$ python -q
>>> import numpy as np
>>> import numpy.linalg as la
>>> np.set_printoptions(precision=1, suppress=True, linewidth=120)
>>> M = np.loadtxt("layer18.csv", delimiter=",")
>>> print(M)
[[-0.3 -1.   8. ]
 [ 0.1  0.   0. ]
 [-0.1  0.  -0.2]
 [-0.7 -1.3 11.2]
 [-0.6 -1.1  9.6]
 [-0.4 -0.7  6.3]
 [ 0.  -0.3  1.8]
 [ 0.  -0.1  0.1]
 [ 0.1  0.   0. ]
 [-0.3 -0.3  3.1]]
>>> U, s, Vh = la.svd(M)
>>> print(np.argmax(s[:-1] / (s[1:] + 1e-6)) + 1)
1
>>> print(s)
[18.4  0.3  0.1]
>>> out = U[:, :1] @ np.diag(s[:1]) @ Vh[:1]
>>> print(la.matrix_rank(M, rtol=0.05))
1
>>> print(round(float(la.norm(M - out, 2)), 1), round(float(s[1]), 1))
0.3 0.3
>>> print(out.round(1) + 0)
[[-0.5 -0.9  8. ]
 [ 0.   0.   0. ]
 [ 0.   0.  -0.2]
 [-0.7 -1.3 11.2]
 [-0.6 -1.1  9.6]
 [-0.4 -0.7  6.3]
 [-0.1 -0.2  1.8]
 [ 0.   0.   0.1]
 [ 0.   0.   0. ]
 [-0.2 -0.4  3.1]]
>>> feats = np.loadtxt("arr.csv", delimiter=",")
>>> print(feats.round(1) + 0)
[[ -2.   19.9   0.5]
 [ 19.9  -1.9   0.8]
 [  7.2 -18.6  -0.2]
 [ 16.6  11.    1.1]
 [ 20.    0.4   0.9]
 [ -0.9  20.    0.6]
 [-19.5   4.2  -0.8]
 [ -1.9 -19.9  -0.7]
 [-11.7 -16.2  -1. ]
 [-13.  -15.2  -1. ]
 [  3.9 -19.6  -0.4]
 [-10.9  16.8   0. ]
 [-13.5  14.8  -0.2]
 [  5.5 -19.2  -0.3]
 [  0.2 -20.   -0.6]
 [  6.9 -18.8  -0.3]
 [-14.   14.2  -0.2]
 [ -8.5 -18.1  -0.9]
 [  1.   20.    0.6]]
>>> rng = np.random.default_rng(6947)
>>> out = feats + rng.integers(-2, 3, (19, 2)) @ rng.integers(-2, 3, (2, 3))
>>> print(out)
[[ -4.   15.9   6.5]
 [ 17.9  -1.9   2.8]
 [  9.2 -22.6   1.8]
 [ 20.6   7.    1.1]
 [ 18.    0.4   2.9]
 [ -1.9  18.    3.6]
 [-25.5   8.2   1.2]
 [ -1.9 -19.9  -0.7]
 [-12.7 -18.2   2. ]
 [ -9.  -19.2  -1. ]
 [  8.9 -21.6  -3.4]
 [ -8.9  16.8  -2. ]
 [-16.5  16.8   0.8]
 [  5.5 -15.2  -4.3]
 [  6.2 -24.   -2.6]
 [  1.9 -16.8   2.7]
 [-14.   18.2  -4.2]
 [-12.5 -18.1   3.1]
 [  3.   24.   -5.4]]
>>> print(np.abs(out - feats).sum(axis=1))
[12.  4.  8.  8.  4.  6. 12.  0.  6.  8. 10.  4.  6.  8. 12. 10.  8.  8. 12.]
>>> u = np.array([-3, 0])
>>> print(np.correlate(feats[14], feats[3], "full"))
[   0.2  -19.3 -217.4 -339.3   -9.9]
>>> print(np.polyval(u, feats[14]))
[-0.7 60.   1.8]
>>> print(np.convolve(feats[14], u))
[-0.7 60.   1.8  0. ]
>>> U, s, Vh = la.svd(feats)
>>> print(s.round(1) + 0)
[72.  49.2  0. ]
>>> print(np.argmax(s[:-1] / (s[1:] + 1e-6)) + 1)
2
>>> out = U[:, :2] @ np.diag(s[:2]) @ Vh[:2]
>>> print(np.round(np.abs(feats - out).max(), 1))
0.0
>>> print(la.matrix_rank(feats, rtol=0.05))
2
>>> print(np.round(la.norm(feats - out, 2), 1), round(s[2], 1))
0.0 0.0
>>> arr = np.load("w.npy")
>>> print(arr)
[[8 6 8 2]
 [6 0 6 1]
 [6 4 4 7]
 [1 9 0 8]]
>>> print(la.eigvals(arr))
[19.2+0.j   3.6+0.j  -1.4+1.5j -1.4-1.5j]
>>> print(np.einsum("ij,ji->", arr, arr))
382
>>> print(np.round(la.det(2 * arr), 1), round(float(la.det(arr)), 1))
4672.0 292.0
>>> print(np.einsum("ii->", arr))
20
>>> K = np.array([[1.3, -0.9, 0.1],
...     [-0.4, -0.4, -0.7],
...     [0.7, 0.5, 0.1],
...     [0.8, 0.5, 0.2]])
>>> print(K)
[[ 1.3 -0.9  0.1]
 [-0.4 -0.4 -0.7]
 [ 0.7  0.5  0.1]
 [ 0.8  0.5  0.2]]
>>> hat = K @ la.solve(K.T @ K, K.T)
>>> print(la.matrix_rank(np.eye(4) - hat))
1
>>> print(np.diag(hat))
[1.  1.  0.5 0.5]
>>> print(np.round((np.eye(4) - hat) @ K, 1) + 0)
[[0. 0. 0.]
 [0. 0. 0.]
 [0. 0. 0.]
 [0. 0. 0.]]
>>> print(np.allclose(hat @ hat, hat))
True
>>> z = rng.permutation(3)
>>> out = K[:, z] * rng.choice([-1, 1], 3)
>>> print(out)
[[-1.3  0.1  0.9]
 [ 0.4 -0.7  0.4]
 [-0.7  0.1 -0.5]
 [-0.8  0.2 -0.5]]
>>> U, _, Vh = la.svd(K.T @ out)
>>> print(z)
[0 2 1]
>>> print(np.round(la.lstsq(K, out)[0], 1) + 0)
[[-1.  0.  0.]
 [ 0.  0. -1.]
 [ 0.  1.  0.]]
>>> W0 = np.load("a.npy")
>>> print(W0)
[[ 2 -2  4]
 [-3  3 -6]
 [ 1 -1  2]]
>>> print(np.allclose(W0, W0.T))
False
>>> print(round(la.det(W0), 1))
-0.0
>>> out = np.array([[0, 0, 1], [1, 2, 0]])
>>> Z = np.kron(out, W0)
>>> print(la.matrix_rank(Z))
2
>>> print(round(float(la.norm(Z, 2)), 1), round(float(la.norm(out, 2) * la.norm(W0, 2)), 1))
20.5 20.5
>>> data = np.loadtxt("run0.csv", delimiter=",")
>>> print(data)
[[-0.6  0.2  1.3  0.1]
 [-1.2 -0.7 -0.4  0.7]
 [-0.5  1.1  0.  -0.5]
 [-0.1  1.6 -0.7 -0.1]]
>>> u = np.array([3, 3, 1, 2])
>>> out = data + np.outer(u, np.eye(4)[3])
>>> print(la.matrix_rank(out - data))
1
>>> print(np.round(la.det(out) / la.det(data), 1), round(float(1 + la.solve(data, u)[3]), 1))
4.7 4.7
>>> z = feats[:, 0] > np.median(feats[:, 0])
>>> u = feats[z].mean(axis=0) - feats[~z].mean(axis=0)
>>> print(u)
[18.6 -9.5  0.6]
>>> print(np.round((((feats - feats.mean(axis=0)) @ u > 0) == z).mean(), 1))
0.8
>>> T = np.stack([data, -1 * data, data[::-1]])
>>> print(np.einsum("bij,cij->bc", T, T))
[[ 9.5 -9.5 -2.1]
 [-9.5  9.5  2.1]
 [-2.1  2.1  9.5]]
>>> print(la.matrix_rank(T.reshape(3, -1)))
2
>>> print(la.matrix_rank(T))
[4 4 4]
>>> print(la.det(T))
[-2. -2. -2.]
>>> z = rng.permutation(3)
>>> print(z)
[1 0 2]
>>> out = W0[z][:, z]
>>> print(np.round(np.sort(np.abs(la.eigvals(out))), 1) + 0)
[0. 0. 7.]
>>> print(np.allclose(out, W0))
False
>>> print(out)
[[ 3 -3 -6]
 [-2  2  4]
 [-1  1  2]]
>>> print(np.round(la.eigvals(out).sum().real, 1))
7.0
>>> print(round(la.det(2 * out), 1), round(float(la.det(out)), 1))
0.0 0.0
>>> print(np.einsum("ij,ji->", out, out))
49
>>> A = np.loadtxt("case19.csv", delimiter=",")
>>> print(A)
[[0. 1. 0.]
 [1. 0. 0.]
 [0. 0. 1.]]
>>> hat = np.triu(np.array([[3, 0, 3], [-1, -3, 1], [1, -3, 1]]), 1) + np.eye(3)
>>> out = hat @ A @ la.inv(hat)
>>> print(out)
[[ 0.  1.  2.]
 [ 1.  0. -2.]
 [ 0.  0.  1.]]
>>> out = arr / la.norm(arr, axis=1, keepdims=True)
>>> cov = out @ out.T
>>> print(la.norm(out, axis=1))
[1. 1. 1. 1.]
>>> print(np.argwhere(np.triu(np.abs(cov) > 0.95, 1)))
[]
>>> print((np.abs(cov) > 0.9).astype(int))
[[1 0 0 0]
 [0 1 0 0]
 [0 0 1 0]
 [0 0 0 1]]
>>> m1 = np.loadtxt("m.csv", delimiter=",")
>>> print(m1)
[[ 0.  0.  0.  0.]
 [ 0.  0.  0.  0.]
 [ 0.  0. -9.  0.]
 [ 6.  0. -7.  8.]]
>>> cov = M.T @ M
>>> print(la.matrix_rank(cov))
3
>>> print(round(np.trace(cov), 1), round(float((M ** 2).sum()), 1))
340.0 340.0
>>> print((M @ M.T).shape)
(10, 10)
>>> print(np.round(la.eigvalsh(cov)[::-1], 1) + 0)
[339.9   0.1   0. ]
>>> print((m1 != 0).astype(int))
[[0 0 0 0]
 [0 0 0 0]
 [0 0 1 0]
 [1 0 1 1]]
>>> print((la.matrix_power((m1 != 0) + (m1.T != 0) + np.eye(4), 4) > 0).astype(int))
[[1 0 1 1]
 [0 1 0 0]
 [1 0 1 1]
 [1 0 1 1]]
>>> print(np.flatnonzero(la.matrix_power((m1 != 0) + (m1.T != 0) + np.eye(4), 4)[0]))
[0 2 3]
>>> print(round(la.norm(m1) ** 2 / la.norm(m1, 2) ** 2, 1))
1.2
>>> print(m1[2] @ m1[1])
0.0
>>> print(np.round(la.norm(m1[2] - m1[1]), 1))
9.0
>>> print(la.norm(m1, axis=1))
[ 0.   0.   9.  12.2]
>>> print(la.norm(m1, axis=1).argmax())
3
>>> print(round(float(la.norm(m1[2], 1)), 1), round(la.norm(m1[2], np.inf), 1))
9.0 9.0
>>> print(round(la.norm(m1, 1), 1), round(float(la.norm(m1, np.inf)), 1))
16.0 21.0
>>> evals, evecs = la.eigh(A)
>>> print(evals.sum(), np.trace(A))
1.0 1.0
>>> print(np.unique(evals.round(6) + 0, return_counts=True)[1])
[1 2]
>>> print(la.eigvalsh(A + 5 * np.eye(3)))
[4. 6. 6.]
>>> print(np.round(evecs @ np.diag(evals) @ evecs.T, 1) + 0)
[[0. 1. 0.]
 [1. 0. 0.]
 [0. 0. 1.]]
>>> print(np.round(evecs.T @ evecs, 1) + 0)
[[1. 0. 0.]
 [0. 1. 0.]
 [0. 0. 1.]]
>>> print(evals)
[-1.  1.  1.]
>>> print(np.round(evecs.T @ A @ evecs, 1) + 0)
[[-1.  0.  0.]
 [ 0.  1.  0.]
 [ 0.  0.  1.]]
